In [1]: import numpy as np

In [2]: np.set_printoptions(precision=2, suppress=True, linewidth=200)

In [3]: rd = lambda a: np.round(a, 2) + 0

In [4]: A = np.loadtxt("test17.csv", delimiter=",")

In [5]: A
Out[5]: 
array([[6., 5., 0.],
       [5., 6., 0.],
       [0., 0., 6.]])

In [6]: low = np.linalg.cholesky(A)

In [7]: rd(low @ low.T)
Out[7]: 
array([[6., 5., 0.],
       [5., 6., 0.],
       [0., 0., 6.]])

In [8]: print(rd(np.prod(np.diag(low)) ** 2), rd(np.linalg.det(A)))
66.0 66.0

In [9]: print(rd(np.diag(low) ** 2))
[6.   1.83 6.  ]

In [10]: arr = np.load("arr.npy")

In [11]: arr
Out[11]: 
array([[ 7,  1,  6,  0,  6],
       [14,  3,  9,  4, 11],
       [15,  5, 17,  6, 19],
       [23, 14, 22, 14, 21],
       [32, 17, 24, 16, 30],
       [35, 24, 33, 16, 39],
       [44, 24, 33, 25, 40],
       [52, 28, 37, 25, 45],
       [59, 37, 43, 32, 54],
       [68, 39, 48, 38, 55],
       [77, 39, 53, 41, 56],
       [79, 39, 57, 46, 59],
       [84, 48, 59, 51, 62],
       [85, 55, 63, 55, 69],
       [86, 64, 67, 63, 69],
       [86, 69, 68, 67, 75],
       [94, 69, 74, 72, 84],
       [96, 75, 74, 79, 90]])

In [12]: out = np.c_[arr[:, :3] @ np.array([[1, 1, 3], [0, 3, 0], [3, 0, 2]]), np.array([1, 4, 3, 0, 5, 3, 5, 0, 5, 2, 3, 3, 3, 5, 2, 4, 0, 0])]

In [13]: out
Out[13]: 
array([[ 25,  10,  33,   1],
       [ 41,  23,  60,   4],
       [ 66,  30,  79,   3],
       [ 89,  65, 113,   0],
       [104,  83, 144,   5],
       [134, 107, 171,   3],
       [143, 116, 198,   5],
       [163, 136, 230,   0],
       [188, 170, 263,   5],
       [212, 185, 300,   2],
       [236, 194, 337,   3],
       [250, 196, 351,   3],
       [261, 228, 370,   3],
       [274, 250, 381,   5],
       [287, 278, 392,   2],
       [290, 293, 394,   4],
       [316, 301, 430,   0],
       [318, 321, 436,   0]])

In [14]: print(rd(np.linalg.norm(out - arr @ np.linalg.lstsq(arr, out)[0], axis=0)))
[0.   0.   0.   7.51]

In [15]: rd(np.linalg.lstsq(arr, out[:, 0])[0])
Out[15]: array([1., 0., 3., 0., 0.])

In [16]: np.linalg.matrix_rank(np.c_[arr, out])
Out[16]: np.int64(6)

In [17]: print(rd(np.linalg.norm(np.linalg.qr(arr)[0].T @ out, axis=0) ** 2 / ((out ** 2).sum(axis=0) + 1e-12)))
[1.  1.  1.  0.7]

In [18]: D = np.linalg.norm(arr[:, None] - arr[None], axis=-1)

In [19]: D[10].round(6).argsort(kind="stable")[:4]
Out[19]: array([10, 11,  9, 12])

In [20]: (D + 1e9 * np.eye(18)).round(6).argmin(axis=1)
Out[20]: array([ 1,  0,  1,  4,  3,  6,  7,  6,  9, 10, 11, 10, 13, 12, 15, 14, 17, 16])

In [21]: np.linalg.matrix_rank(D ** 2)
Out[21]: np.int64(7)

In [22]: print(rd(D[:5, :5]))
[[ 0.   10.15 20.15 33.2  45.13]
 [10.15  0.   11.7  23.9  35.36]
 [20.15 11.7   0.   15.43 26.51]
 [33.2  23.9  15.43  0.   13.38]
 [45.13 35.36 26.51 13.38  0.  ]]

In [23]: D.mean(axis=1).argmax()
Out[23]: np.int64(0)

In [24]: C = arr[[3, 4]].astype(float)

In [25]: for _ in range(7):
    ...:     lab = np.linalg.norm(arr[:, None] - C, axis=-1).argmin(axis=1)
    ...:     C = np.array([arr[lab == j].mean(axis=0) for j in range(2)])
    ...: 

In [26]: lab
Out[26]: array([0, 0, 0, 0, 0, 0, 0, 0, 1, 1, 1, 1, 1, 1, 1, 1, 1, 1])

In [27]: print(rd(C[1] - C[0]))
[53.65 38.9  37.98 41.15 40.92]

In [28]: np.abs(C[1] - C[0]).argmax()
Out[28]: np.int64(0)

In [29]: np.bincount(lab)
Out[29]: array([ 8, 10])

In [30]: print(np.argsort(-np.linalg.norm(arr, axis=0).round(6), kind="stable")[:3])
[0 4 2]

In [31]: print(np.linalg.cond(arr) > 100)
False

In [32]: np.linalg.matrix_rank(arr, rtol=0.1)
Out[32]: np.int64(1)

In [33]: x0 = np.array([-3, 3, -5, 6, -7])

In [34]: target = arr @ x0

In [35]: c, lr = np.zeros(5), 1 / np.linalg.norm(arr, 2) ** 2

In [36]: for i in range(12):
    ...:     c -= lr * arr.T @ (arr @ c - target)
    ...:     if i % 2 == 0: print(i, round(np.linalg.norm(arr @ c - target), 2))
    ...: 
0 321.28
2 318.46
4 315.67
6 312.91
8 310.17
10 307.46

In [37]: print(rd(c))
[-2.3  -1.13 -1.72 -1.07 -1.96]

In [38]: m1 = np.loadtxt("m.csv", delimiter=",")

In [39]: rd(m1)
Out[39]: 
array([[ 0.23, -0.42,  0.05],
       [-0.42,  0.76, -0.08],
       [ 0.05, -0.08,  0.01]])

In [40]: out = np.array([[-2, -2, 2], [-1, 1, 2]])

In [41]: C = np.kron(out, m1)

In [42]: print(C.shape)
(6, 9)

In [43]: lab = arr[:, 4] > np.median(arr[:, 4])

In [44]: f = arr[lab].mean(axis=0) - arr[~lab].mean(axis=0)

In [45]: rd(f)
Out[45]: array([52.67, 38.22, 37.67, 41.56, 39.33])

In [46]: rd((((arr - arr.mean(axis=0)) @ f > 0) == lab).mean())
Out[46]: np.float64(0.94)

In [47]: np.argsort(-np.abs(f).round(6), kind="stable")
Out[47]: array([0, 3, 4, 1, 2])

In [48]: rank = np.linalg.matrix_rank(m1)

In [49]: rank
Out[49]: np.int64(1)

In [50]: ns = np.linalg.svd(m1)[2][rank:].T

In [51]: np.allclose(m1 @ ns, 0)
Out[51]: True

In [52]: print(ns.shape)
(3, 2)

In [53]: rng = np.random.default_rng(681)

In [54]: lab = rng.permutation(3)

In [55]: lab
Out[55]: array([2, 0, 1])

In [56]: out = m1[lab][:, lab]

In [57]: rd(np.diag(out))
Out[57]: array([0.01, 0.23, 0.76])

In [58]: rd(np.sort(np.abs(np.linalg.eigvals(out))))
Out[58]: array([0., 0., 1.])

In [59]: rd(out)
Out[59]: 
array([[ 0.01,  0.05, -0.08],
       [ 0.05,  0.23, -0.42],
       [-0.08, -0.42,  0.76]])

In [60]: out = np.array([[-1, -1, 4, 5], [5, -1, 1, -5], [3, 3, -2, 3], [0, 1, 2, -5]])

In [61]: out[-1] = out[0]

In [62]: K = out + 0.02 * np.eye(4)

In [63]: K
Out[63]: 
array([[-0.98, -1.  ,  4.  ,  5.  ],
       [ 5.  , -0.98,  1.  , -5.  ],
       [ 3.  ,  3.  , -1.98,  3.  ],
       [-1.  , -1.  ,  4.  ,  5.02]])

In [64]: def softmax(z):
    ...:     e = np.exp(z - z.max(axis=-1, keepdims=True))
    ...:     return e / e.sum(axis=-1, keepdims=True)
    ...: 

In [65]: print(softmax(K).sum(axis=1))
[1. 1. 1. 1.]

In [66]: print(rd(softmax(K[0])))
[0.   0.   0.27 0.73]

In [67]: S = K @ K.T / np.sqrt(4)

In [68]: softmax(S).round(6).argmax(axis=1)
Out[68]: array([3, 1, 2, 3])

In [69]: rd(softmax(S))
Out[69]: 
array([[0.49, 0.  , 0.  , 0.51],
       [0.  , 1.  , 0.  , 0.  ],
       [0.  , 0.  , 1.  , 0.  ],
       [0.48, 0.  , 0.  , 0.52]])
